% ipython --no-banner

In [1]: import numpy as np

In [2]: np.set_printoptions(precision=2, suppress=True, linewidth=120, sign=" ")

In [3]: W0 = np.load("block3.npy")

In [4]: W0
Out[4]: 
array([[ 4,  1,  6],
       [ 1,  2,  1],
       [ 6,  1,  4]])

In [5]: x = np.array([-4, -3, -3])

In [6]: h = np.maximum(W0 @ x, 0)

In [7]: np.tanh(W0 @ x)
Out[7]: array([-1., -1., -1.])

In [8]: np.maximum(W0 @ (3 * x), 0)
Out[8]: array([ 0,  0,  0])

In [9]: F = np.array([[0.0, 0.0, 0.0, 2.0],
   ...:     [0.0, 0.0, 0.0, 0.0],
   ...:     [0.0, 0.0, 0.0, 0.0],
   ...:     [2.0, 0.0, 0.0, 0.0]])

In [10]: F
Out[10]: 
array([[ 0.,  0.,  0.,  2.],
       [ 0.,  0.,  0.,  0.],
       [ 0.,  0.,  0.,  0.],
       [ 2.,  0.,  0.,  0.]])

In [11]: U, sig, VT = np.linalg.svd(F)

In [12]: vecs = VT[:(sig > 1e-8).sum()]

In [13]: rng = np.random.default_rng(9572)

In [14]: x = F[3] + 4 * F[1] + rng.integers(2) * np.eye(4)[3]

In [15]: x
Out[15]: array([ 2.,  0.,  0.,  1.])

In [16]: vecs.T @ vecs
Out[16]: 
array([[ 1.,  0.,  0.,  0.],
       [ 0.,  0.,  0.,  0.],
       [ 0.,  0.,  0.,  0.],
       [ 0.,  0.,  0.,  1.]])

In [17]: np.allclose(vecs.T @ vecs @ x, x)
Out[17]: True

In [18]: np.linalg.matrix_rank(np.vstack([F, x]))
Out[18]: np.int64(2)

In [19]: np.diag(vecs.T @ vecs)
Out[19]: array([ 1.,  0.,  0.,  1.])

In [20]: round(np.linalg.norm(x - vecs.T @ vecs @ x), 2)
Out[20]: np.float64(0.0)

In [21]: np.all(np.linalg.eigvalsh(F) > 0)
Out[21]: np.False_

In [22]: round(float(np.linalg.eigvalsh(F).min()), 2)
Out[22]: -2.0

In [23]: x = np.array([2, -2, 1, 5])

In [24]: F @ np.eye(4)[0]
Out[24]: array([ 0.,  0.,  0.,  2.])

In [25]: F @ (2 * x)
Out[25]: array([ 20.,   0.,   0.,   8.])

In [26]: U, sig, VT = np.linalg.svd(F)

In [27]: sig
Out[27]: array([ 2.,  2.,  0.,  0.])

In [28]: np.argmax(sig[:-1] / (sig[1:] + 1e-6)) + 1
Out[28]: np.int64(2)

In [29]: A2 = U[:, :2] @ np.diag(sig[:2]) @ VT[:2]

In [30]: np.linalg.matrix_rank(A2)
Out[30]: np.int64(2)

In [31]: A2
Out[31]: 
array([[ 0.,  0.,  0.,  2.],
       [ 0.,  0.,  0.,  0.],
       [ 0.,  0.,  0.,  0.],
       [ 2.,  0.,  0.,  0.]])

In [32]: round(float(np.linalg.norm(F - A2, 2)), 2), sig[2]
Out[32]: (0.0, np.float64(0.0))

In [33]: np.round(np.linalg.norm(F - A2) / np.linalg.norm(F), 2)
Out[33]: np.float64(0.0)

In [34]: np.linalg.matrix_rank(F, rtol=0.05)
Out[34]: np.int64(2)

In [35]: (F != 0).astype(int)
Out[35]: 
array([[ 0,  0,  0,  1],
       [ 0,  0,  0,  0],
       [ 0,  0,  0,  0],
       [ 1,  0,  0,  0]])

In [36]: (np.linalg.matrix_power((F != 0) + (F.T != 0) + np.eye(4), 4) > 0).astype(int)
Out[36]: 
array([[ 1,  0,  0,  1],
       [ 0,  1,  0,  0],
       [ 0,  0,  1,  0],
       [ 1,  0,  0,  1]])

In [37]: np.flatnonzero(np.linalg.matrix_power((F != 0) + (F.T != 0) + np.eye(4), 4)[2])
Out[37]: array([ 2])

In [38]: m1 = np.loadtxt("layer16.csv", delimiter=",")

In [39]: m1
Out[39]: 
array([[-2., -1.,  0.],
       [ 1.,  2.,  3.],
       [ 4.,  5.,  6.],
       [ 7.,  8.,  9.],
       [10., 11., 12.],
       [13., 14., 15.],
       [16., 17., 18.]])

In [40]: rank = np.linalg.matrix_rank(m1)

In [41]: rank
Out[41]: np.int64(2)

In [42]: N = np.linalg.svd(m1)[2][rank:].T

In [43]: np.round(m1 @ N, 2) + 0
Out[43]: 
array([[ 0.],
       [ 0.],
       [ 0.],
       [ 0.],
       [ 0.],
       [ 0.],
       [ 0.]])

In [44]: np.linalg.matrix_rank(m1.T @ m1), np.linalg.matrix_rank(m1 @ m1.T)
Out[44]: (np.int64(2), np.int64(2))

In [45]: np.allclose(m1 @ N, 0)
Out[45]: True

In [46]: mat = np.loadtxt("run16.csv", delimiter=",")

In [47]: mat
Out[47]: 
array([[  6.,  -4.,   3.,  -7.,   2.],
       [  4., -13.,  11., -10.,   7.],
       [  2., -14.,  12., -13.,  -2.],
       [  0.,  -9.,  12.,  -4., -10.],
       [ -3.,  -7.,   6.,  -6., -10.],
       [-11.,  -3.,   3.,  -7., -10.],
       [ -9.,  -7.,   5., -11.,  -4.],
       [-13.,   1.,   2., -16.,  -5.],
       [-10.,  -1.,  10.,  -7.,   4.],
       [-17.,  -3.,  19.,  -6.,  10.],
       [-17.,   6.,  17.,  -1.,   7.],
       [-20.,  15.,  26.,  -4.,   7.],
       [-21.,  11.,  35.,  -6.,  -2.],
       [-21.,   3.,  43.,  -1.,  -5.],
       [-23.,  12.,  45.,   8.,  -8.]])

In [48]: A2 = mat[0, 0] * mat[1:] - np.outer(mat[1:, 0], mat[0])

In [49]: A2
Out[49]: 
array([[   0.,  -62.,   54.,  -32.,   34.],
       [   0.,  -76.,   66.,  -64.,  -16.],
       [   0.,  -54.,   72.,  -24.,  -60.],
       [   0.,  -54.,   45.,  -57.,  -54.],
       [   0.,  -62.,   51., -119.,  -38.],
       [   0.,  -78.,   57., -129.,   -6.],
       [   0.,  -46.,   51., -187.,   -4.],
       [   0.,  -46.,   90., -112.,   44.],
       [   0.,  -86.,  165., -155.,   94.],
       [   0.,  -32.,  153., -125.,   76.],
       [   0.,   10.,  216., -164.,   82.],
       [   0.,  -18.,  273., -183.,   30.],
       [   0.,  -66.,  321., -153.,   12.],
       [   0.,  -20.,  339., -113.,   -2.]])

In [50]: np.linalg.matrix_rank(A2), np.linalg.matrix_rank(mat)
Out[50]: (np.int64(4), np.int64(5))

In [51]: Xc = (mat - mat.mean(axis=0)) / mat.std(axis=0)

In [52]: Xc.std(axis=0)
Out[52]: array([ 1.,  1.,  1.,  1.,  1.])

In [53]: coef = np.linalg.lstsq(np.delete(Xc, 4, axis=1), Xc[:, 4])[0]

In [54]: np.abs(coef).argmax()
Out[54]: np.int64(1)

In [55]: coef
Out[55]: array([ 0.21,  0.39,  0.12, -0.3 ])

In [56]: round(float(1 - np.var(Xc[:, 4] - np.delete(Xc, 4, axis=1) @ coef)), 2)
Out[56]: 0.06
